$ ipython --no-banner

In [1]: import numpy as np

In [2]: np.set_printoptions(precision=2, suppress=True, linewidth=140, legacy="1.25")

In [3]: A = np.load("sample9.npy")

In [4]: A
Out[4]: 
array([[ 0.77,  4.82, -2.36,  1.54,  1.51],
       [-0.16,  3.34, -2.7 ,  3.35, -0.85],
       [ 2.16,  3.26,  3.8 , -3.06,  3.16],
       [ 0.92,  3.88, -0.53,  0.65,  1.3 ],
       [-0.77, -0.03,  0.67,  3.36, -3.61],
       [ 2.11,  1.43,  6.42, -3.85,  2.17],
       [ 0.3 ,  2.6 , -0.33,  1.73, -0.43],
       [ 4.02,  4.48,  7.08, -7.56,  7.02],
       [ 1.52,  4.64, -0.03, -0.61,  2.73],
       [-0.6 ,  0.29,  0.65,  3.06, -3.16]])

In [5]: # null space of dimension 2

In [6]: W2 = A[[0, 5]].astype(float)

In [7]: for _ in range(6):
   ...:     z = np.linalg.norm(A[:, None] - W2, axis=-1).argmin(axis=1)
   ...:     W2 = np.array([A[z == j].mean(axis=0) for j in range(2)])
   ...: 

In [8]: z
Out[8]: array([0, 0, 1, 0, 0, 1, 0, 1, 0, 0])

In [9]: np.abs(W2[1] - W2[0]).argmax()
Out[9]: 3

In [10]: np.abs(np.diag(np.linalg.qr(A)[1])) > 1e-9
Out[10]: array([ True,  True,  True, False, False])

In [11]: np.allclose(A[:-1].T @ np.linalg.lstsq(A[:-1].T, A[-1])[0], A[-1])
Out[11]: True

In [12]: A @ np.linalg.pinv(A) @ A
Out[12]: 
array([[ 0.77,  4.82, -2.36,  1.54,  1.51],
       [-0.16,  3.34, -2.7 ,  3.35, -0.85],
       [ 2.16,  3.26,  3.8 , -3.06,  3.16],
       [ 0.92,  3.88, -0.53,  0.65,  1.3 ],
       [-0.77, -0.03,  0.67,  3.36, -3.61],
       [ 2.11,  1.43,  6.42, -3.85,  2.17],
       [ 0.3 ,  2.6 , -0.33,  1.73, -0.43],
       [ 4.02,  4.48,  7.08, -7.56,  7.02],
       [ 1.52,  4.64, -0.03, -0.61,  2.73],
       [-0.6 ,  0.29,  0.65,  3.06, -3.16]])

In [13]: E = np.load("test5.npy")

In [14]: E
Out[14]: 
array([[ 1, -1, -1,  1,  1, -1, -1,  1],
       [ 1,  1,  1,  1,  1,  1,  1,  1],
       [ 1, -1, -1,  1, -1,  1,  1, -1],
       [ 1,  1, -1, -1,  1,  1, -1, -1]])

In [15]: B = E / np.sqrt((E ** 2).mean(axis=1, keepdims=True))

In [16]: E - E.mean(axis=1, keepdims=True)
Out[16]: 
array([[ 1., -1., -1.,  1.,  1., -1., -1.,  1.],
       [ 0.,  0.,  0.,  0.,  0.,  0.,  0.,  0.],
       [ 1., -1., -1.,  1., -1.,  1.,  1., -1.],
       [ 1.,  1., -1., -1.,  1.,  1., -1., -1.]])

In [17]: np.linalg.matrix_rank(E - E.mean(axis=1, keepdims=True))
Out[17]: 3

In [18]: B[1]
Out[18]: array([1., 1., 1., 1., 1., 1., 1., 1.])
